% python3 -q
>>> import numpy as np
>>> import numpy.linalg as la
>>> np.set_printoptions(precision=2, suppress=True, linewidth=120, sign=" ")
>>> K = np.loadtxt("run6.csv", delimiter=",")
>>> K
array([[-1.,  0.,  1.,  2.],
       [ 3.,  4.,  5.,  6.],
       [ 7.,  8.,  9., 10.]])
>>> Y = np.array([[-1, -1, 1], [-2, 2, -2], [-2, 0, -1], [2, 1, 1]])
>>> Y.T @ K.T
array([[  3.,  -9., -21.],
       [  3.,  11.,  19.],
       [  0.,  -4.,  -8.]])
>>> np.einsum("ij->j", K)
array([  9.,  12.,  15.,  18.])
>>> np.einsum("ik,kj->ij", K, Y)
array([[  3.,   3.,   0.],
       [ -9.,  11.,  -4.],
       [-21.,  19.,  -8.]])
>>> U, sig, Vt = la.svd(K)
>>> sig.round(2) + 0
array([ 19.52,   2.24,   0.  ])
>>> np.argmax(sig[:-1] / (sig[1:] + 1e-6)) + 1
np.int64(2)
>>> Y = U[:, :2] @ np.diag(sig[:2]) @ Vt[:2]
>>> np.round(la.norm(K - Y, 2), 2), round(sig[2], 2)
(np.float64(0.0), np.float64(0.0))
>>> round(np.abs(K - Y).max(), 2)
np.float64(0.0)
>>> np.round(la.norm(K - Y) / la.norm(K), 2)
np.float64(0.0)
>>> [round(float(x), 2) for x in la.svd(K, compute_uv=False)[:3]]
[19.52, 2.24, 0.0]
>>> np.argsort(-la.norm(K, axis=0).round(6), kind="stable")[:3]
array([ 3,  2,  1])
>>> mat = np.load("out17.npy")
>>> mat
array([[ 0.62,  0.77,  0.8 ,  0.88, -0.21],
       [ 0.77,  1.38,  0.02, -0.9 , -0.06],
       [ 0.8 ,  0.02,  0.09, -0.28,  0.58],
       [ 0.88, -0.9 , -0.28, -2.27,  0.38],
       [-0.21, -0.06,  0.58,  0.38, -0.82]])
>>> Y = mat / la.norm(mat, axis=1, keepdims=True)
>>> gram = Y @ Y.T
>>> gram[0]
array([ 1.  ,  0.27,  0.13, -0.6 ,  0.47])
>>> np.argwhere(np.triu(np.abs(gram) > 0.95, 1))
array([], shape=(0, 2), dtype=int64)
>>> (mat + mat.T) / 2
array([[ 0.62,  0.77,  0.8 ,  0.88, -0.21],
       [ 0.77,  1.38,  0.02, -0.9 , -0.06],
       [ 0.8 ,  0.02,  0.09, -0.28,  0.58],
       [ 0.88, -0.9 , -0.28, -2.27,  0.38],
       [-0.21, -0.06,  0.58,  0.38, -0.82]])
>>> np.round(np.trace(mat), 2)
np.float64(-1.0)
>>> round(la.det(mat), 2)
np.float64(-0.0)
>>> try:
...     la.cholesky(mat)
... except la.LinAlgError as e:
...     print(e)
... 
Matrix is not positive definite
>>> np.all(la.eigvalsh(mat) > 0)
np.False_
>>> evals, evecs = la.eigh(mat)
>>> np.abs(evecs[:, -1])
array([ 0.54,  0.8 ,  0.24,  0.08,  0.02])
>>> np.round(la.svd(mat, compute_uv=False), 2) + 0
array([ 3.,  2.,  1.,  1.,  0.])
>>> (evals > 1e-8).sum(), (evals < -1e-8).sum()
(np.int64(2), np.int64(2))
>>> np.round(la.eigvalsh(mat @ mat), 2) + 0
array([ 0.,  1.,  1.,  4.,  9.])
>>> np.round(evecs.T @ mat @ evecs, 2) + 0
array([[-3.,  0.,  0.,  0.,  0.],
       [ 0., -1.,  0.,  0.,  0.],
       [ 0.,  0.,  0.,  0.,  0.],
       [ 0.,  0.,  0.,  1.,  0.],
       [ 0.,  0.,  0.,  0.,  2.]])
>>> evecs @ np.diag(evals) @ evecs.T
array([[ 0.62,  0.77,  0.8 ,  0.88, -0.21],
       [ 0.77,  1.38,  0.02, -0.9 , -0.06],
       [ 0.8 ,  0.02,  0.09, -0.28,  0.58],
       [ 0.88, -0.9 , -0.28, -2.27,  0.38],
       [-0.21, -0.06,  0.58,  0.38, -0.82]])
>>> np.round(evecs.T @ evecs, 2) + 0
array([[ 1.,  0.,  0.,  0.,  0.],
       [ 0.,  1.,  0.,  0.,  0.],
       [ 0.,  0.,  1.,  0.,  0.],
       [ 0.,  0.,  0.,  1.,  0.],
       [ 0.,  0.,  0.,  0.,  1.]])
>>> F = np.load("a.npy")
>>> F
array([[ 0.32,  0.23,  0.29,  0.16],
       [ 0.33,  0.19,  0.26,  0.22],
       [ 0.19,  0.33,  0.1 ,  0.38],
       [ 0.29,  0.38,  0.  ,  0.33]])
>>> round(float(la.eigvals(F).sum().real), 2)
0.94
>>> round(la.det(F.T), 2)
np.float64(-0.0)
>>> np.round(la.det(2 * F), 2), np.round(la.det(F), 2)
(np.float64(-0.03), np.float64(-0.0))
>>> round(float(np.einsum("ij,ji->", F, F)), 2)
0.95
>>> la.eigvals(F)
array([ 1.  +0.j  ,  0.  +0.16j,  0.  -0.16j, -0.07+0.j  ])
>>> np.kron(np.eye(2, dtype=int), F)
array([[ 0.32,  0.23,  0.29,  0.16,  0.  ,  0.  ,  0.  ,  0.  ],
       [ 0.33,  0.19,  0.26,  0.22,  0.  ,  0.  ,  0.  ,  0.  ],
       [ 0.19,  0.33,  0.1 ,  0.38,  0.  ,  0.  ,  0.  ,  0.  ],
       [ 0.29,  0.38,  0.  ,  0.33,  0.  ,  0.  ,  0.  ,  0.  ],
       [ 0.  ,  0.  ,  0.  ,  0.  ,  0.32,  0.23,  0.29,  0.16],
       [ 0.  ,  0.  ,  0.  ,  0.  ,  0.33,  0.19,  0.26,  0.22],
       [ 0.  ,  0.  ,  0.  ,  0.  ,  0.19,  0.33,  0.1 ,  0.38],
       [ 0.  ,  0.  ,  0.  ,  0.  ,  0.29,  0.38,  0.  ,  0.33]])
>>> np.round(np.poly(F), 2) + 0
array([ 1.  , -0.94, -0.03, -0.02,  0.  ])
>>> np.einsum("ii->", F)
np.float64(0.94)
>>> vec = np.array([2, 0, 1, 2])
>>> rhs = F @ vec
>>> beta, lr = np.zeros(4), 1 / la.norm(F, 2) ** 2
>>> for i in range(150):
...     beta -= lr * F.T @ (F @ beta - rhs)
...     if i % 50 == 0: print(i, round(la.norm(F @ beta - rhs), 2))
... 
0 0.2
50 0.07
100 0.06
>>> round(la.cond(F), 2)
np.float64(20.55)
>>> beta
array([ 1.59,  0.79,  1.25,  1.46])
>>> F.sum(axis=1)
array([ 1.,  1.,  1.,  1.])
>>> la.matrix_power(F, 100)
array([[ 0.29,  0.28,  0.17,  0.26],
       [ 0.29,  0.28,  0.17,  0.26],
       [ 0.29,  0.28,  0.17,  0.26],
       [ 0.29,  0.28,  0.17,  0.26]])
>>> p = np.eye(4)[0]
>>> for _ in range(5):
...     p = p @ F
...     print(p.round(2))
... 
[ 0.32  0.23  0.29  0.16]
[ 0.28  0.27  0.18  0.26]
[ 0.29  0.28  0.17  0.26]
[ 0.29  0.28  0.17  0.26]
[ 0.29  0.28  0.17  0.26]
>>> Y = F / np.sqrt((F ** 2).mean(axis=1, keepdims=True))
>>> la.matrix_rank(F - F.mean(axis=1, keepdims=True))
np.int64(3)
>>> data = np.load("data.npy")
>>> data
array([[ 10,   4,   0],
       [  4,   8,   3],
       [  4,   3,  10]])
>>> vec = np.array([2, 2, -2])
>>> rhs = data @ vec
>>> beta, lr = np.zeros(3), 1 / la.norm(data, 2) ** 2
>>> for i in range(40):
...     beta -= lr * data.T @ (data @ beta - rhs)
...     if i % 10 == 0: print(i, round(la.norm(data @ beta - rhs), 2))
... 
0 18.17
10 1.66
20 0.6
30 0.23
>>> round(float(la.cond(data)), 2)
3.32
>>> Y = data / np.sqrt((data ** 2).mean(axis=1, keepdims=True))
>>> la.matrix_rank(Y) == la.matrix_rank(data)
np.True_
>>> la.norm(Y, axis=1)
array([ 1.73,  1.73,  1.73])
